In [1]: import numpy as np

In [2]: np.set_printoptions(precision=1, suppress=True, linewidth=160, legacy="1.25")

In [3]: arr = np.tril(np.array([[5, 1, 0], [6, 3, 2], [8, 5, 8]]), -1) + np.eye(3, dtype=int)

In [4]: arr
Out[4]: 
array([[1, 0, 0],
       [6, 1, 0],
       [8, 5, 1]])

In [5]: arr @ arr
Out[5]: 
array([[ 1,  0,  0],
       [12,  1,  0],
       [46, 10,  1]])

In [6]: np.allclose(arr, arr.T)
Out[6]: False

In [7]: assert arr == arr.T
ValueError: The truth value of an array with more than one element is ambiguous. Use a.any() or a.all()


In [8]: (arr + arr.T) / 2
Out[8]: 
array([[1. , 3. , 4. ],
       [3. , 1. , 2.5],
       [4. , 2.5, 1. ]])

In [9]: np.sort(np.abs(np.linalg.eigvals(arr)))
Out[9]: array([1., 1., 1.])

In [10]: rng = np.random.default_rng(990)

In [11]: labels = rng.permutation(3)

In [12]: labels
Out[12]: array([1, 2, 0])

In [13]: M2 = arr[labels][:, labels]

In [14]: M2
Out[14]: 
array([[1, 0, 6],
       [5, 1, 8],
       [0, 0, 1]])

In [15]: round(np.linalg.det(M2), 1), np.round(np.linalg.det(arr[labels]), 1)
Out[15]: (1.0, 1.0)

In [16]: np.trace(M2)
Out[16]: 3

In [17]: np.diag(M2)
Out[17]: array([1, 1, 1])

In [18]: np.allclose(M2, arr)
Out[18]: False

In [19]: np.sort(np.abs(np.linalg.eigvals(M2)))
Out[19]: array([1., 1., 1.])

In [20]: np.linalg.matrix_rank(arr - arr[0, 0] * np.eye(3))
Out[20]: 2

In [21]: np.prod(np.diag(arr)), round(np.linalg.det(arr), 1)
Out[21]: (1, 1.0)

In [22]: M2 = arr / np.sqrt((arr ** 2).mean(axis=1, keepdims=True))

In [23]: np.linalg.matrix_rank(arr - arr.mean(axis=1, keepdims=True))
Out[23]: 2

In [24]: arr - arr.mean(axis=1, keepdims=True)
Out[24]: 
array([[ 0.7, -0.3, -0.3],
       [ 3.7, -1.3, -2.3],
       [ 3.3,  0.3, -3.7]])

In [25]: np.linalg.norm(M2, axis=1)
Out[25]: array([1.7, 1.7, 1.7])

In [26]: np.linalg.matrix_rank(M2) == np.linalg.matrix_rank(arr)
Out[26]: True

In [27]: A = np.loadtxt("m.csv", delimiter=",")

In [28]: A
Out[28]: 
array([[ 1.7,  0.8, -0.5,  0.1,  0.3],
       [ 0.8, -0.5,  1. , -1.2, -0.4],
       [-0.5,  1. ,  0.1, -0.1, -0.6],
       [ 0.1, -1.2, -0.1,  0.2,  0.6],
       [ 0.3, -0.4, -0.6,  0.6,  0.7]])

In [29]: Uu, sig, vt = np.linalg.svd(A)

In [30]: sig.round(1) + 0
Out[30]: array([2., 2., 2., 0., 0.])

In [31]: np.argmax(sig[:-1] / (sig[1:] + 1e-6)) + 1
Out[31]: 3

In [32]: M2 = Uu[:, :3] @ np.diag(sig[:3]) @ vt[:3]

In [33]: round(np.abs(A - M2).max(), 1)
Out[33]: 0.0

In [34]: round(np.linalg.norm(A - M2) / np.linalg.norm(A), 1)
Out[34]: 0.0

In [35]: round(float(np.linalg.norm(A - M2, 2)), 1), np.round(sig[3], 1)
Out[35]: (0.0, 0.0)

In [36]: x0 = np.array([2, -1, -2, -2, 3])

In [37]: (A @ x0).argmax()
Out[37]: 0

In [38]: A @ (2 * x0)
Out[38]: array([ 8.3,  2.7, -7.8,  5.7,  5.8])

In [39]: A * x0
Out[39]: 
array([[ 3.3, -0.8,  1. , -0.1,  0.8],
       [ 1.6,  0.5, -2.1,  2.3, -1.1],
       [-1. , -1. , -0.1,  0.1, -1.8],
       [ 0.1,  1.2,  0.1, -0.3,  1.8],
       [ 0.5,  0.4,  1.2, -1.2,  2. ]])

In [40]: Uu, sig, vt = np.linalg.svd(A, full_matrices=False)

In [41]: sig.round(1) + 0
Out[41]: array([2., 2., 2., 0., 0.])

In [42]: np.round(Uu.T @ A @ vt.T, 1) + 0
Out[42]: 
array([[2., 0., 0., 0., 0.],
       [0., 2., 0., 0., 0.],
       [0., 0., 2., 0., 0.],
       [0., 0., 0., 0., 0.],
       [0., 0., 0., 0., 0.]])

In [43]: np.round(vt @ vt.T, 1) + 0
Out[43]: 
array([[1., 0., 0., 0., 0.],
       [0., 1., 0., 0., 0.],
       [0., 0., 1., 0., 0.],
       [0., 0., 0., 1., 0.],
       [0., 0., 0., 0., 1.]])

In [44]: Uu.shape, sig.shape, vt.shape
Out[44]: ((5, 5), (5,), (5, 5))

In [45]: np.allclose(Uu * sig @ vt, A)
Out[45]: True

In [46]: u = np.array([-3, 2, 0])

In [47]: np.array([np.convolve(row, u, "same") for row in A])
Out[47]: 
array([[ 0.9,  3.1, -1.2, -0.7,  0.5],
       [ 3.3, -4.2,  5.5, -1.2, -0.7],
       [-4.1,  1.8,  0.3,  1.7, -1.2],
       [ 3.6, -2.1, -0.6, -1.5,  1.2],
       [ 1.6,  1.1, -3. , -0.8,  1.3]])

In [48]: np.convolve(A[3], u)
Out[48]: array([-0.2,  3.6, -2.1, -0.6, -1.5,  1.2,  0. ])

In [49]: np.polyval(u, A[3])
Out[49]: array([ 0.1, -6.3, -0.1,  0.2,  0.1])

In [50]: np.round(np.correlate(A[3], A[4], "full"), 1) + 0
Out[50]: array([ 0. , -0.7, -0.8,  0.8,  0.9,  0. , -0.4, -0.2,  0.2])

In [51]: np.round(np.cross(A[3, :3], A[4, :3]), 1) + 0
Out[51]: array([0.7, 0. , 0.3])

In [52]: [round(float(x), 1) for x in np.linalg.svd(A, compute_uv=False)[:3]]
Out[52]: [2.0, 2.0, 2.0]

In [53]: np.linalg.matrix_rank(A, rtol=0.1)
Out[53]: 3

In [54]: round(float(np.linalg.norm(A, 2) / np.linalg.norm(A)), 1)
Out[54]: 0.6

In [55]: mat = rng.normal(size=(17, 5))

In [56]: mat = 3 * mat / np.linalg.norm(mat, axis=1, keepdims=True)

In [57]: mat.round(1) + 0
Out[57]: 
array([[-0.5,  0.1,  2.6,  0.8, -1.2],
       [ 1. ,  0.3,  2.5,  0.4, -1.2],
       [-2.4,  0.4,  1.6,  0.4, -0.6],
       [-0.8,  2.2,  0.4, -0.2,  1.8],
       [ 2. ,  2.1,  0.6, -0.4,  0.1],
       [ 2. ,  1.5,  1.2, -0.6,  0.8],
       [-0.5,  0.7,  1.3,  0.3,  2.6],
       [-0.2,  0.7, -0.6, -2.4,  1.5],
       [ 0.4, -0.8,  2.7,  0.8, -0.6],
       [ 2. ,  0.1,  0.2,  1.9, -1.1],
       [-0.8,  0.8,  0.7, -2.6,  0.6],
       [-0.2,  2.2, -1.1,  1.7, -0.2],
       [ 2.5,  1.6,  0.7,  0.1,  0.2],
       [ 1.6, -1.9,  0.1, -1.7, -0.5],
       [ 2.3,  0.1,  1.1, -1.4, -0.6],
       [-0.8,  2. ,  0.2, -1.7, -1.4],
       [ 1.3, -0.4,  0. , -2.6, -0.6]])

In [58]: M2 = np.c_[mat[:, :1] @ np.array([[2]]), np.array([2, 1, 3, 0, 2, 1, -2, 3, -2, 3, 2, -3, 2, 2, -3, 1, -2])]

In [59]: M2
Out[59]: 
array([[-1. ,  2. ],
       [ 2. ,  1. ],
       [-4.9,  3. ],
       [-1.7,  0. ],
       [ 4.1,  2. ],
       [ 4. ,  1. ],
       [-0.9, -2. ],
       [-0.4,  3. ],
       [ 0.9, -2. ],
       [ 4. ,  3. ],
       [-1.6,  2. ],
       [-0.4, -3. ],
       [ 4.9,  2. ],
       [ 3.1,  2. ],
       [ 4.7, -3. ],
       [-1.5,  1. ],
       [ 2.7, -2. ]])

In [60]: np.round(np.linalg.lstsq(mat, M2[:, 0])[0], 1) + 0
Out[60]: array([2., 0., 0., 0., 0.])

In [61]: np.linalg.matrix_rank(M2)
Out[61]: 2

In [62]: np.linalg.norm(np.linalg.qr(mat)[0].T @ M2, axis=0) ** 2 / ((M2 ** 2).sum(axis=0) + 1e-12)
Out[62]: array([1. , 0.1])

In [63]: D = np.linalg.norm(mat[:, None] - mat[None], axis=-1)

In [64]: D.shape
Out[64]: (17, 17)

In [65]: D[14]
Out[65]: array([4. , 2.8, 5.1, 4.7, 2.4, 2.2, 4.6, 3.9, 3.5, 3.5, 3.6, 5. , 2.2, 2.4, 0. , 3.8, 2. ])

In [66]: D.mean(axis=1).argmax()
Out[66]: 11

In [67]: (D + 1e9 * np.eye(17)).round(6).argmin(axis=1)
Out[67]: array([ 8,  8,  0,  6, 12,  4,  3, 10,  0, 12,  7,  3,  4, 16, 16, 10, 13])

In [68]: D[14].round(6).argsort(kind="stable")[:4]
Out[68]: array([14, 16,  5, 12])

In [69]: labels = mat[:, 4] > np.median(mat[:, 4])

In [70]: u = mat[labels].mean(axis=0) - mat[~labels].mean(axis=0)

In [71]: round(float((((mat - mat.mean(axis=0)) @ u > 0) == labels).mean()), 1)
Out[71]: 0.9

In [72]: ((mat - mat.mean(axis=0)) @ u > 0).astype(int)
Out[72]: array([0, 0, 0, 1, 1, 1, 1, 1, 0, 0, 1, 1, 1, 0, 0, 1, 0])

In [73]: Ac = mat - mat.mean(axis=1)
ValueError: operands could not be broadcast together with shapes (17,5) (17,) 


In [74]: Ac = mat - mat.mean(axis=0)

In [75]: Uu, sig, vt = np.linalg.svd(Ac, full_matrices=False)

In [76]: np.abs(vt[-1])
Out[76]: array([0.1, 0.6, 0.6, 0.3, 0.3])

In [77]: np.round(Ac.mean(axis=0), 1) + 0
Out[77]: array([0., 0., 0., 0., 0.])

In [78]: np.abs(Uu[:, 0]).argmax()
Out[78]: 7

In [79]: sig ** 2 / (sig ** 2).sum()
Out[79]: array([0.3, 0.3, 0.2, 0.1, 0.1])
